In [1]: import numpy as np

In [2]: np.set_printoptions(precision=2, suppress=True, linewidth=120)

In [3]: def rd(a):
   ...:     return np.round(a, 2) + 0
   ...: 

In [4]: Q, _ = np.linalg.qr(np.array([[-1.1, 0.0, 1.0, 2.5, 1.7, 0.4],
   ...:     [0.4, 1.0, -1.3, 1.0, 1.4, 0.2],
   ...:     [1.4, 0.9, -1.2, -0.5, 0.3, -3.1],
   ...:     [0.1, -0.8, 0.2, -1.3, -1.4, 0.4],
   ...:     [-0.8, -1.9, 0.7, 0.3, 0.9, 0.0],
   ...:     [-0.8, 0.6, 1.0, 1.7, 0.9, 0.6]]))

In [5]: J = -1 * Q

In [6]: rd(J)
Out[6]: 
array([[ 0.51,  0.28, -0.03, -0.52,  0.57,  0.25],
       [-0.19,  0.35, -0.83, -0.02,  0.11, -0.37],
       [-0.65,  0.05,  0.23, -0.71, -0.02, -0.11],
       [-0.05, -0.39,  0.2 ,  0.15,  0.65, -0.61],
       [ 0.37, -0.65, -0.3 , -0.44, -0.34, -0.19],
       [ 0.37,  0.47,  0.35, -0.09, -0.35, -0.62]])

In [7]: x = np.array([3, 1, -2, -1, -2, 0])

In [8]: rd(J.T @ (J @ x))
Out[8]: array([ 3.,  1., -2., -1., -2.,  0.])

In [9]: rd(np.linalg.det(J))
Out[9]: np.float64(-1.0)

In [10]: x = np.array([2, -3, 0, -1, 1, -2])

In [11]: h = np.maximum(J @ x, 0)

In [12]: print(np.flatnonzero(h > 1e-9))
[0 3 4 5]

In [13]: rd(np.maximum(J @ (3 * x), 0))
Out[13]: array([2.28, 0.  , 0.  , 8.31, 9.53, 0.87])

In [14]: A = np.loadtxt("out17.csv", delimiter=",")

In [15]: A
Out[15]: 
array([[ -1.76,  -5.82,   1.24,  -5.57,   1.69,   1.73,  -2.78,   2.65,   3.88,  -0.23,   1.27,   1.03],
       [  1.13,  -5.95,  -0.83, -12.05,  -2.3 ,  -1.12,  -3.48,   0.61,   2.97,  -3.41,   1.63,   1.81],
       [  0.47,  -5.4 ,  -1.35, -12.27,  -2.02,  -1.18,  -3.61,   2.48,   1.41,  -2.34,   3.42,   2.79],
       [ -1.71,  -7.74,   1.96,  -6.62,   2.16,   2.18,  -3.2 ,   2.02,   6.  ,  -1.42,   0.32,   0.53],
       [ -0.83,  -3.18,  -0.39,  -6.06,   0.07,   0.27,  -2.09,   3.39,   0.23,   0.43,   3.51,   2.25],
       [  1.82,  -4.83,  -0.93, -10.66,  -2.7 ,  -1.78,  -2.69,  -0.31,   2.39,  -3.74,   0.84,   1.25],
       [  0.57,   0.64,  -1.13,  -2.05,  -1.3 ,  -1.02,  -0.14,   0.02,  -1.42,  -0.38,   1.06,   0.82],
       [  2.05,   2.28,  -3.41,  -5.83,  -4.03,  -3.24,  -0.4 ,   0.37,  -4.4 ,  -0.98,   3.07,   2.5 ],
       [  2.07,   2.51,  -3.27,  -5.51,  -3.8 ,  -3.33,  -0.55,   0.49,  -4.44,  -0.87,   3.24,   2.31],
       [ -1.43,  -9.89,   2.69,  -7.66,   1.98,   2.32,  -3.99,   1.42,   8.18,  -2.48,  -0.87,  -0.06],
       [  0.42,  -5.56,  -1.1 , -12.21,  -2.07,  -1.33,  -3.74,   2.34,   1.48,  -2.3 ,   3.48,   2.78],
       [ -0.25,  -7.27,   2.18,  -5.04,   1.01,   1.82,  -2.39,  -0.86,   7.01,  -2.81,  -2.51,  -1.03],
       [  0.79,  -1.95,  -1.14,  -6.54,  -2.02,  -1.37,  -1.44,   0.67,  -0.28,  -1.54,   1.95,   1.49],
       [  0.14,  -4.65,   0.54,  -5.74,  -0.22,   0.09,  -2.03,  -0.11,   3.43,  -2.12,  -0.09,   0.56],
       [  1.78,  -5.01,  -0.98, -10.68,  -2.83,  -1.71,  -2.8 ,  -0.43,   2.54,  -3.78,   0.69,   1.33],
       [ -0.42,  -5.35,   1.64,  -3.79,   0.8 ,   1.2 ,  -1.9 ,  -0.2 ,   4.8 ,  -1.78,  -1.35,  -0.47],
       [ -1.06,  -4.52,   1.11,  -4.  ,   1.27,   1.34,  -2.18,   1.5 ,   3.34,  -0.61,   0.63,   0.39],
       [ -0.42,  -1.81,  -0.45,  -4.43,  -0.42,  -0.32,  -1.56,   2.38,  -0.6 ,   0.03,   2.81,   1.83],
       [ -0.45,  -3.26,   1.08,  -2.86,   0.6 ,   0.82,  -1.35,   0.51,   2.69,  -0.94,  -0.27,   0.1 ],
       [ -0.99,  -4.67,   0.93,  -3.99,   1.14,   1.19,  -2.  ,   1.53,   3.43,  -0.6 ,   0.49,   0.29],
       [  0.19,  -2.07,   0.62,  -1.3 ,   0.41,   0.31,  -0.61,  -0.64,   2.1 ,  -0.98,  -1.14,  -0.57],
       [ -0.34,  -3.75,   0.05,  -6.  ,   0.  ,  -0.11,  -2.03,   1.95,   1.6 ,  -0.92,   1.53,   1.27],
       [  0.36,  -7.05,   0.5 , -10.22,  -1.  ,  -0.22,  -3.34,   0.53,   4.44,  -3.08,   0.56,   0.95],
       [ -0.21,  -7.77,   1.4 ,  -8.27,   0.18,   0.87,  -3.27,   0.62,   6.04,  -2.73,  -0.47,   0.42],
       [ -0.94,  -8.88,   2.62,  -6.3 ,   1.69,   1.95,  -3.14,   0.47,   7.51,  -2.6 ,  -1.63,  -0.51],
       [  0.88,  -1.75,  -1.25,  -6.28,  -1.82,  -1.35,  -1.62,   0.66,  -0.43,  -1.3 ,   1.9 ,   1.62],
       [ -0.84,  -8.98,   1.52,  -9.76,   1.05,   1.1 ,  -3.92,   1.82,   6.69,  -2.63,   0.26,   0.82],
       [ -0.56,  -1.26,   0.19,  -1.44,   0.34,   0.25,  -0.66,   1.11,   0.47,   0.3 ,   0.93,   0.46],
       [  0.33,  -3.1 ,  -0.96,  -7.89,  -1.33,  -0.9 ,  -2.29,   1.86,   0.28,  -1.2 ,   2.64,   2.09],
       [  0.32,  -1.01,  -1.86,  -6.57,  -1.54,  -1.34,  -1.41,   2.48,  -1.83,  -0.14,   3.81,   2.62],
       [  0.2 ,  -4.11,   1.45,  -2.2 ,   0.26,   0.76,  -1.12,  -1.36,   4.2 ,  -2.07,  -2.06,  -0.83],
       [ -1.29,  -2.71,   0.41,  -2.79,   1.09,   0.9 ,  -1.56,   2.12,   1.1 ,   0.43,   1.6 ,   1.12],
       [  2.04,   2.35,  -3.22,  -5.8 ,  -3.92,  -3.29,  -0.28,   0.35,  -4.61,  -1.02,   3.18,   2.38],
       [  1.13,  -3.84,  -0.69,  -7.44,  -1.58,  -0.99,  -2.  ,   0.14,   1.87,  -2.59,   0.98,   0.98],
       [ -0.29,  -3.79,   0.02,  -5.83,  -0.07,   0.17,  -2.1 ,   1.86,   1.67,  -1.06,   1.69,   1.31]])

In [16]: cen = A - A.mean(axis=0)

In [17]: Uu, sigma, Vh = np.linalg.svd(cen, full_matrices=False)

In [18]: np.searchsorted(np.cumsum(sigma ** 2) / (sigma ** 2).sum(), 0.9) + 1
Out[18]: np.int64(2)

In [19]: np.abs(Uu[:, 0]).argmax()
Out[19]: np.int64(32)

In [20]: rd(sigma)
Out[20]: array([31.4 , 21.36, 11.41,  0.8 ,  0.74,  0.6 ,  0.55,  0.54,  0.48,  0.44,  0.35,  0.34])

In [21]: rd((sigma ** 2).sum() ** 2 / (sigma ** 4).sum())
Out[21]: np.float64(2.07)

In [22]: X = np.loadtxt("arr.csv", delimiter=",")

In [23]: X
Out[23]: 
array([[-1.,  0.,  0.,  2.,  0., -2.,  0.],
       [ 0.,  2., -2.,  0.,  1.,  0.,  0.],
       [ 0., -1., -2.,  0.,  1.,  0.,  1.],
       [ 0.,  0.,  0.,  1.,  0.,  2.,  0.],
       [ 0., -2.,  2.,  0.,  0.,  0.,  0.],
       [-1.,  0.,  0., -1.,  0., -1.,  0.],
       [ 0., -2., -2.,  0.,  2.,  0.,  1.]])

In [24]: r0, r1 = X[0], X[6]

In [25]: r0 @ r1
Out[25]: np.float64(0.0)

In [26]: p = (r0 @ r1) / (r0 @ r0) * r0

In [27]: r1 - p
Out[27]: array([ 0., -2., -2.,  0.,  2.,  0.,  1.])

In [28]: np.linalg.matrix_rank(np.outer(r0, r1))
Out[28]: np.int64(1)

In [29]: M = np.loadtxt("case14.csv", delimiter=",")

In [30]: M
Out[30]: 
array([[ 3., -3., -1.,  1.,  1., -1.,  3.,  0., -2., -1., -2.,  1.,  2.],
       [ 4., -2.,  0.,  2.,  2.,  0.,  4.,  1., -1.,  0., -1.,  2.,  3.],
       [ 4., -2.,  0.,  2.,  2.,  0.,  4.,  1., -1.,  0., -1.,  2.,  3.],
       [ 5., -1.,  1.,  3.,  3.,  1.,  5.,  2.,  0.,  1.,  0.,  3.,  4.],
       [ 5., -1.,  1.,  3.,  3.,  1.,  5.,  2.,  0.,  1.,  0.,  3.,  4.]])

In [31]: rng = np.random.default_rng(4157)

In [32]: A2 = M + rng.integers(-2, 3, (5, 2)) @ rng.integers(-2, 3, (2, 13))

In [33]: A2
Out[33]: 
array([[ 4., -4., -5.,  5.,  3., -1.,  9.,  1., -5.,  1.,  0.,  5., -1.],
       [ 6., -4.,  4., -2.,  0.,  0.,  4.,  3.,  5.,  4., -9.,  4.,  9.],
       [ 3., -1., -4.,  6.,  4.,  0.,  6.,  0., -6., -2.,  5.,  2., -2.],
       [ 4.,  0.,  5., -1.,  1.,  1., -1.,  1.,  3., -1., -2., -1.,  7.],
       [ 3.,  1.,  5., -1.,  1.,  1., -3.,  0.,  2., -3.,  0., -3.,  6.]])

In [34]: rd(np.linalg.svd(A2 - M, compute_uv=False))
Out[34]: array([22.72, 15.06,  0.  ,  0.  ,  0.  ])

In [35]: print(np.linalg.matrix_rank(A2 - M, tol=1e-8))
2

In [36]: gram = A2.T @ A2

In [37]: np.allclose(gram, gram.T)
Out[37]: True

In [38]: print(np.linalg.matrix_rank(gram))
4

In [39]: rd(np.linalg.svd(A2, compute_uv=False) ** 2)
Out[39]: array([495.59, 346.04, 101.28,   1.1 ,   0.  ])

In [40]: np.diag(gram)
Out[40]: array([ 86.,  34., 107.,  67.,  27.,   3., 143.,  11.,  99.,  31., 110.,  55., 171.])

In [41]: print(np.trace(gram), (A2 ** 2).sum())
944.0 944.0

In [42]: feats = np.load("sample8.npy")

In [43]: feats
Out[43]: 
array([[ 0.53,  0.4 , -1.51,  1.42, -0.02,  1.45,  1.34, -1.5 , -1.01],
       [-1.98, -2.  ,  6.1 , -6.19, -0.01, -6.21, -6.1 ,  6.09,  4.04],
       [ 1.09,  0.98, -2.93,  2.95, -0.06,  2.94,  2.94, -2.95, -1.96],
       [-0.76, -0.78,  2.2 , -2.14,  0.02, -2.21, -2.28,  2.28,  1.57],
       [ 1.8 ,  1.87, -5.54,  5.43,  0.05,  5.48,  5.37, -5.39, -3.6 ],
       [ 0.76,  0.57, -1.9 ,  1.94,  0.  ,  1.89,  1.97, -1.97, -1.34],
       [-1.68, -1.58,  4.84, -4.71, -0.04, -4.74, -4.83,  4.81,  3.19],
       [ 1.04,  0.99, -3.08,  3.09, -0.03,  3.16,  3.16, -3.13, -2.06],
       [-2.33, -2.32,  6.99, -6.92,  0.04, -6.81, -6.98,  6.91,  4.62],
       [-0.54, -0.61,  1.7 , -1.74, -0.08, -1.78, -1.66,  1.74,  1.13],
       [-1.61, -1.58,  4.62, -4.69, -0.12, -4.7 , -4.64,  4.74,  3.17],
       [ 0.49,  0.47, -1.34,  1.24,  0.  ,  1.46,  1.38, -1.29, -1.01],
       [ 0.64,  0.54, -1.93,  1.89,  0.03,  1.99,  1.93, -1.96, -1.26],
       [ 1.03,  1.09, -3.18,  3.2 , -0.03,  3.16,  3.18, -3.21, -2.17],
       [ 0.34,  0.34, -1.08,  1.07,  0.01,  0.98,  1.  , -0.96, -0.61],
       [ 0.09,  0.01, -0.27,  0.26, -0.01,  0.28,  0.2 , -0.28, -0.18],
       [ 0.36,  0.35, -0.86,  0.87, -0.01,  0.94,  0.82, -0.93, -0.55]])

In [44]: proj = feats @ np.linalg.solve(feats.T @ feats, feats.T)

In [45]: print(np.allclose(proj @ proj, proj))
True

In [46]: rd(proj @ feats[:, 0])
Out[46]: 
array([ 0.53, -1.98,  1.09, -0.76,  1.8 ,  0.76, -1.68,  1.04, -2.33, -0.54, -1.61,  0.49,  0.64,  1.03,  0.34,  0.09,
        0.36])

In [47]: rd(np.diag(proj))
Out[47]: array([0.73, 0.66, 0.52, 0.47, 0.57, 0.54, 0.56, 0.37, 0.56, 0.28, 0.72, 0.89, 0.51, 0.39, 0.31, 0.23, 0.69])
